% python3 -q
>>> import numpy as np
>>> np.set_printoptions(precision=3, suppress=True, linewidth=100, floatmode="fixed")
>>> rnd = lambda a: np.round(a, 3) + 0
>>> mat = np.load("out10.npy")
>>> print(mat)
[[-1  3  3]
 [-3  0  2]
 [ 0  1 -3]
 [ 0 -1 -1]
 [ 0  1 -3]
 [-1 -3 -3]
 [ 0 -3  2]]
>>> # rows 2 and 4 are equal
>>> W1 = np.array([[-3, -2, -1, 0], [0, 2, 0, -1], [-3, -1, 3, 1]])
>>> coef = np.array([-1, -1, 2, 1])
>>> hid = np.maximum(mat @ W1 + coef, 0)
>>> print(np.linalg.matrix_rank(hid))
4
>>> print(hid)
[[ 0  4 12  1]
 [ 2  3 11  3]
 [ 8  4  0  0]
 [ 2  0  0  1]
 [ 8  4  0  0]
 [11  0  0  1]
 [ 0  0  8  6]]
>>> print((hid > 0).astype(int))
[[0 1 1 1]
 [1 1 1 1]
 [1 1 0 0]
 [1 0 0 1]
 [1 1 0 0]
 [1 0 0 1]
 [0 0 1 1]]
>>> basis = np.array([[3, 3, 4], [3, 5, 5], [2, 4, 4], [4, 2, 3]])
>>> print((hid @ basis).round(6).argmax(axis=1))
[2 2 2 2 2 2 2]
>>> theta = np.deg2rad(30)
>>> m1 = np.eye(5)
>>> m1[np.ix_([1, 3], [1, 3])] = [[np.cos(theta), -np.sin(theta)], [np.sin(theta), np.cos(theta)]]
>>> print(rnd(m1))
[[ 1.000  0.000  0.000  0.000  0.000]
 [ 0.000  0.866  0.000 -0.500  0.000]
 [ 0.000  0.000  1.000  0.000  0.000]
 [ 0.000  0.500  0.000  0.866  0.000]
 [ 0.000  0.000  0.000  0.000  1.000]]
>>> # 4 groups of indices that never mix
>>> print(rnd(np.sort(np.abs(np.linalg.eigvals(m1)))))
[1.000 1.000 1.000 1.000 1.000]
>>> print(rnd(np.linalg.matrix_power(m1, 3)))
[[ 1.000  0.000  0.000  0.000  0.000]
 [ 0.000  0.000  0.000 -1.000  0.000]
 [ 0.000  0.000  1.000  0.000  0.000]
 [ 0.000  1.000  0.000  0.000  0.000]
 [ 0.000  0.000  0.000  0.000  1.000]]
>>> print(rnd(np.trace(m1)))
4.732
>>> assert m1 == m1.T
Traceback (most recent call last):
  File "<python-input-22>", line 1, in <module>
    assert m1 == m1.T
           ^^^^^^^^^^
ValueError: The truth value of an array with more than one element is ambiguous. Use a.any() or a.all()
